$ python3 -q
>>> import numpy as np
>>> np.set_printoptions(precision=2, suppress=True, linewidth=120)
>>> tidy = lambda a: np.round(a, 2) + 0
>>> data = np.loadtxt("out7.csv", delimiter=",")
>>> data
array([[ 2.07, -3.44,  2.98],
       [-3.34,  0.24, -3.71],
       [-1.09, -4.19, -2.51],
       [ 1.71,  1.34,  4.5 ],
       [-0.42,  3.  ,  3.98],
       [-0.37,  2.86,  4.09],
       [ 1.2 , -4.47,  1.88],
       [ 1.27,  4.52,  1.71],
       [-0.2 ,  4.96,  0.57],
       [-3.85,  1.91,  2.56],
       [-2.87,  1.15,  3.93],
       [ 3.22,  0.84, -3.73],
       [-4.31, -0.69, -2.44],
       [ 4.61, -0.47, -1.87],
       [ 2.19, -4.37, -1.04],
       [ 0.2 ,  1.48,  4.77],
       [-1.65,  0.34,  4.71],
       [ 4.96,  0.22,  0.57],
       [-1.22,  3.03,  3.79],
       [-3.  ,  1.97,  3.49],
       [-1.56,  4.25, -2.11],
       [-3.71, -0.23,  3.35],
       [-2.32, -1.96, -3.97]])
>>> q, r_ = np.linalg.qr(data)
>>> tidy(r_)
array([[-12.67,   2.43,   1.77],
       [  0.  ,  13.05,   5.02],
       [  0.  ,   0.  , -14.49]])
>>> tidy(q.T @ q)
array([[1., 0., 0.],
       [0., 1., 0.],
       [0., 0., 1.]])
>>> Y = data / np.sqrt((data ** 2).mean(axis=1, keepdims=True))
>>> np.linalg.matrix_rank(data - data.mean(axis=1, keepdims=True))
np.int64(2)
>>> np.linalg.matrix_rank(Y) == np.linalg.matrix_rank(data)
np.True_
>>> W = np.array([[0, 2, 2, 1, 2], [1, 2, 0, 1, 1], [0, 0, 2, 0, 2]])
>>> beta = np.array([-2, -1, 1, 1, 1])
>>> act = np.maximum(data @ W + beta, 0)
>>> np.linalg.matrix_rank(act)
np.int64(5)
>>> (act > 0).astype(int)
array([[0, 0, 1, 0, 1],
       [0, 0, 0, 0, 0],
       [0, 0, 0, 0, 0],
       [0, 1, 1, 1, 1],
       [1, 1, 1, 1, 1],
       [1, 1, 1, 1, 1],
       [0, 0, 1, 0, 1],
       [1, 1, 1, 1, 1],
       [1, 1, 1, 1, 1],
       [0, 0, 0, 0, 1],
       [0, 0, 1, 0, 1],
       [0, 1, 0, 1, 1],
       [0, 0, 0, 0, 0],
       [0, 1, 1, 1, 1],
       [0, 0, 1, 0, 0],
       [0, 1, 1, 1, 1],
       [0, 0, 1, 0, 1],
       [0, 1, 1, 1, 1],
       [1, 1, 1, 1, 1],
       [0, 0, 1, 0, 1],
       [1, 1, 0, 1, 0],
       [0, 0, 1, 0, 1],
       [0, 0, 0, 0, 0]])
>>> tidy((act > 0).mean(axis=0))
array([0.26, 0.48, 0.7 , 0.48, 0.74])
>>> cent = np.array([[1, 0, 0], [0, 1, 1], [0, 2, 1], [0, 0, 2], [0, 0, 1]])
>>> (act @ cent).round(6).argmax(axis=1)
array([1, 0, 0, 2, 2, 2, 1, 2, 2, 2, 2, 2, 0, 2, 1, 2, 2, 2, 2, 2, 2, 1, 0])
>>> Xc = data - data.mean(axis=0)
>>> vecs = np.linalg.svd(Xc)[2][:1]
>>> Y = Xc - Xc @ vecs.T @ vecs
>>> tidy(Y.std(axis=0))
array([2.47, 1.91, 1.57])
>>> tidy(np.linalg.norm(Y) / np.linalg.norm(Xc))
np.float64(0.72)
>>> tidy(np.diag(vecs.T @ vecs))
array([0.07, 0.34, 0.6 ])
>>> rng = np.random.default_rng(153566)
>>> arr = (rng.random((3, 3)) < 0.3) + np.eye(3)
>>> arr /= arr.sum(axis=1, keepdims=True)
>>> tidy(arr)
array([[0.5 , 0.  , 0.5 ],
       [0.  , 0.67, 0.33],
       [0.  , 0.5 , 0.5 ]])
>>> f = np.array([-3, -4, 0])
>>> Y = arr + np.outer(f, np.eye(3)[2])
>>> tidy(Y)
array([[ 0.5 ,  0.  , -2.5 ],
       [ 0.  ,  0.67, -3.67],
       [ 0.  ,  0.5 ,  0.5 ]])
>>> feats = np.loadtxt("mat.csv", delimiter=",")
>>> feats
array([[0., 0., 1.],
       [0., 1., 0.],
       [1., 0., 0.]])
>>> # a transition matrix
>>> tidy(np.sort(np.linalg.eigvals(feats).real))
array([-1.,  1.,  1.])
>>> (feats != 0).astype(int)
array([[0, 0, 1],
       [0, 1, 0],
       [1, 0, 0]])
>>> (np.linalg.matrix_power((feats != 0) + (feats.T != 0) + np.eye(3), 3) > 0).astype(int)
array([[1, 0, 1],
       [0, 1, 0],
       [1, 0, 1]])
>>> P = np.triu(np.array([[2, 0, 2], [5, -4, 2], [4, -3, 1]]), 1) + np.eye(3)
>>> Y = P @ feats @ np.linalg.inv(P)
>>> tidy(np.linalg.det(Y))
np.float64(-1.0)
>>> np.linalg.matrix_rank(Y)
np.int64(3)
>>> P @ feats - feats @ P
array([[ 2.,  0.,  0.],
       [ 2.,  0., -2.],
       [ 0.,  0., -2.]])
>>> np.trace(Y), np.trace(feats)
(np.float64(1.0), np.float64(1.0))
>>> A = np.loadtxt("a.csv", delimiter=",")
>>> A
array([[ 4.41,  4.67,  4.67],
       [ 1.73,  2.69,  2.69],
       [ 1.86,  2.62,  2.62],
       [ 4.54,  1.76,  1.76],
       [ 1.12,  4.06,  4.06],
       [ 5.9 ,  3.55,  3.55],
       [ 2.47,  3.21,  3.21],
       [-0.24,  1.51,  1.51],
       [-0.42,  2.1 ,  2.1 ],
       [ 5.88,  2.52,  2.52],
       [ 3.33,  2.8 ,  2.8 ],
       [ 0.58,  2.71,  2.71],
       [ 2.19,  3.75,  3.75],
       [ 1.66,  4.05,  4.05]])
>>> # rank 2
>>> np.unique(A.round(6), axis=0).shape
(14, 3)
>>> tidy(A @ np.linalg.pinv(A) @ A)
array([[ 4.41,  4.67,  4.67],
       [ 1.73,  2.69,  2.69],
       [ 1.86,  2.62,  2.62],
       [ 4.54,  1.76,  1.76],
       [ 1.12,  4.06,  4.06],
       [ 5.9 ,  3.55,  3.55],
       [ 2.47,  3.21,  3.21],
       [-0.24,  1.51,  1.51],
       [-0.42,  2.1 ,  2.1 ],
       [ 5.88,  2.52,  2.52],
       [ 3.33,  2.8 ,  2.8 ],
       [ 0.58,  2.71,  2.71],
       [ 2.19,  3.75,  3.75],
       [ 1.66,  4.05,  4.05]])
>>> np.linalg.lstsq(A[:-1].T, A[-1])[2]
np.int32(2)
>>> np.abs(np.diag(np.linalg.qr(A)[1])) > 1e-9
array([ True,  True, False])
>>> G = np.cov(A, rowvar=False)
>>> G.shape
(3, 3)
>>> tidy(G)
array([[4.22, 0.45, 0.45],
       [0.45, 0.85, 0.85],
       [0.45, 0.85, 0.85]])
>>> tidy(np.median(A, axis=0))
array([2.02, 2.76, 2.76])
>>> np.argwhere(np.triu(np.abs(np.corrcoef(A.T)) > 0.8, 1))
array([[1, 2]])
>>> tidy(np.polyfit(A[:, 2], A[:, 1], 1))
array([1., 0.])
>>> tidy(A.std(axis=0))
array([1.98, 0.89, 0.89])
>>> J = np.loadtxt("x.csv", delimiter=",")
>>> J
array([[-11.,   4.,  -5.],
       [-18.,   6., -10.],
       [  8.,  -4.,   2.]])
>>> f = np.array([2, 2, 1])
>>> Y = J + np.outer(f, np.eye(3)[2])
>>> tidy(np.linalg.det(Y) / np.linalg.det(J)), tidy(1 + np.linalg.solve(J, f)[2])
(np.float64(3.5), np.float64(3.5))
>>> np.linalg.matrix_rank(Y - J)
np.int64(1)
>>> q, vecs = np.linalg.qr(J[:, :1])[0], np.linalg.qr(J[:, 1:])[0]
>>> s = np.linalg.svd(q.T @ vecs, compute_uv=False)
>>> tidy(np.degrees(np.arccos(s.clip(0, 1))))
array([0.95])
>>> tidy(np.linalg.norm(q @ q.T - vecs @ vecs.T, 2))
np.float64(1.0)
>>> ev, vecs = np.linalg.eig(J)
>>> tidy(np.sort(np.linalg.eigvals(J @ J)))
array([4., 4., 9.])
>>> tidy(J @ vecs[:, 0] - ev[0] * vecs[:, 0])
array([0., 0., 0.])
>>> tidy(ev)
array([ 2., -2., -3.])
>>> tidy(np.prod(ev))
np.float64(12.0)
>>> q, r_ = np.linalg.qr(J)
>>> tidy(np.abs(np.diag(r_)))
array([22.56,  1.22,  0.44])
>>> tidy(q @ r_)
array([[-11.,   4.,  -5.],
       [-18.,   6., -10.],
       [  8.,  -4.,   2.]])
>>> tidy(abs(r_[0, 0])), tidy(np.linalg.norm(J[:, 0]))
(np.float64(22.56), np.float64(22.56))
>>> tidy(q.T @ q)
array([[1., 0., 0.],
       [0., 1., 0.],
       [0., 0., 1.]])
>>> m1 = np.maximum(np.array([[-1, 1],
...     [-2, 0],
...     [2, -1],
...     [3, -3],
...     [2, 2],
...     [0, -1],
...     [-2, 3],
...     [3, 1],
...     [-3, -1],
...     [-3, -3],
...     [2, 3]]) @ np.array([[2, -1, 1], [3, -3, 0]]) + np.array([9, 9, 7]), 0)
>>> m1
array([[10,  7,  6],
       [ 5, 11,  5],
       [10, 10,  9],
       [ 6, 15, 10],
       [19,  1,  9],
       [ 6, 12,  7],
       [14,  2,  5],
       [18,  3, 10],
       [ 0, 15,  4],
       [ 0, 21,  4],
       [22,  0,  9]])
>>> G = np.cov(m1, rowvar=False)
>>> tidy(np.linalg.eigvalsh(G)[::-1])
array([101.65,   5.63,   0.98])
>>> G.shape
(3, 3)
>>> tidy(np.corrcoef(m1[:, 2], m1[:, 0])[0, 1])
np.float64(0.65)
>>> np.argwhere(np.triu(np.abs(np.corrcoef(m1.T)) > 0.8, 1))
array([[0, 1]])
>>> tidy(G)
array([[ 56.2 , -48.2 ,  11.6 ],
       [-48.2 ,  46.36,  -7.38],
       [ 11.6 ,  -7.38,   5.69]])
>>> cent = m1[[3, 6]].astype(float)
>>> for _ in range(5):
...     lab = np.linalg.norm(m1[:, None] - cent, axis=-1).argmin(axis=1)
...     cent = np.array([m1[lab == j].mean(axis=0) for j in range(2)])
... 
>>> lab
array([1, 0, 0, 0, 1, 0, 1, 1, 0, 0, 1])
>>> cent
array([[ 4.5, 14. ,  6.5],
       [16.6,  2.6,  7.8]])
>>> np.bincount(lab)
array([6, 5])
>>> tidy(cent[1] - cent[0])
array([ 12.1, -11.4,   1.3])
>>> D = np.linalg.norm(m1[:, None] - m1[None], axis=-1)
>>> tidy(np.linalg.norm(m1 - m1.mean(axis=0), axis=1))
array([ 2.12,  5.84,  2.25,  7.92, 12.07,  5.11,  8.18, 10.31, 12.16, 16.06, 15.01])
>>> (D + 1e9 * np.eye(11)).round(6).argmin(axis=1)
array([2, 5, 0, 5, 7, 1, 0, 4, 9, 8, 4])
>>> tidy(D[:5, :5])
array([[ 0.  ,  6.48,  4.24,  9.8 , 11.22],
       [ 6.48,  0.  ,  6.48,  6.48, 17.66],
       [ 4.24,  6.48,  0.  ,  6.48, 12.73],
       [ 9.8 ,  6.48,  6.48,  0.  , 19.13],
       [11.22, 17.66, 12.73, 19.13,  0.  ]])
>>> D.shape
(11, 11)
>>> np.linalg.matrix_rank(D ** 2)
np.int64(5)
>>> np.unravel_index(D.round(6).argmax(), D.shape)
(np.int64(9), np.int64(10))
>>> tidy(np.linalg.norm(m1, axis=1))
array([13.6 , 13.08, 16.76, 19.  , 21.05, 15.13, 15.  , 20.81, 15.52, 21.38, 23.77])
>>> Y = np.c_[m1[:, :2] @ np.array([[1, -1], [3, -3]]), np.array([3, 2, 3, 5, 0, 2, 3, 0, 2, 4, 3])]
>>> Y
array([[ 31, -31,   3],
       [ 38, -38,   2],
       [ 40, -40,   3],
       [ 51, -51,   5],
       [ 22, -22,   0],
       [ 42, -42,   2],
       [ 20, -20,   3],
       [ 27, -27,   0],
       [ 45, -45,   2],
       [ 63, -63,   4],
       [ 22, -22,   3]])
>>> tidy(np.linalg.norm(Y - m1 @ np.linalg.lstsq(m1, Y)[0], axis=0))
array([0.  , 0.  , 3.97])
>>> tidy(np.linalg.norm(np.linalg.qr(m1)[0].T @ Y, axis=0) ** 2 / ((Y ** 2).sum(axis=0) + 1e-12))
array([1.  , 1.  , 0.82])
>>> np.linalg.matrix_rank(np.c_[m1, Y])
np.int64(4)
>>> tidy(np.linalg.lstsq(m1, Y[:, 0])[0])
array([1., 3., 0.])
>>> K = np.load("w.npy")
>>> K
array([[-2.3,  1.2, -0.3],
       [-3.5, -0.2, -0.2],
       [-0.7, -0.4,  1.4],
       [ 0.6, -1. ,  2. ],
       [ 0.1,  1.5, -0.8],
       [-2.5,  1.5,  2.5],
       [ 1.4,  1.8,  1.5],
       [-1. , -1.4, -0.8],
       [-0.2, -0.1, -0.4],
       [ 0.5, -0.4, -0.1],
       [-2.4, -1.5, -1. ],
       [-2.7, -0.5, -0.5],
       [ 1.2,  0.5,  1.9],
       [-2.2, -1.4, -0.6],
       [ 1. , -1.8,  0.1],
       [ 0.2,  0.2,  0. ],
       [ 0.5, -2.3,  0.1]])
>>> x = np.array([3, 2, 0])
>>> a = np.maximum(K @ x, 0)
>>> tidy(K.T @ a)
array([17.32, 21.21, 17.73])
>>> K * (a > 1e-9)[:, None]
array([[-0. ,  0. , -0. ],
       [-0. , -0. , -0. ],
       [-0. , -0. ,  0. ],
       [ 0. , -0. ,  0. ],
       [ 0.1,  1.5, -0.8],
       [-0. ,  0. ,  0. ],
       [ 1.4,  1.8,  1.5],
       [-0. , -0. , -0. ],
       [-0. , -0. , -0. ],
       [ 0.5, -0.4, -0.1],
       [-0. , -0. , -0. ],
       [-0. , -0. , -0. ],
       [ 1.2,  0.5,  1.9],
       [-0. , -0. , -0. ],
       [ 0. , -0. ,  0. ],
       [ 0.2,  0.2,  0. ],
       [ 0. , -0. ,  0. ]])
>>> tidy(a)
array([0. , 0. , 0. , 0. , 3.3, 0. , 7.8, 0. , 0. , 0.7, 0. , 0. , 4.6, 0. , 0. , 1. , 0. ])
>>> Y = K / np.sqrt((K ** 2).mean(axis=1, keepdims=True))
>>> tidy(np.linalg.norm(Y, axis=1))
array([1.73, 1.73, 1.73, 1.73, 1.73, 1.73, 1.73, 1.73, 1.73, 1.73, 1.73, 1.73, 1.73, 1.73, 1.73, 1.73, 1.73])
>>> tidy(Y[5])
array([-1.13,  0.68,  1.13])
>>> np.linalg.matrix_rank(Y) == np.linalg.matrix_rank(K)
np.True_
>>> np.linalg.matrix_rank(K - K.mean(axis=1, keepdims=True))
np.int64(2)
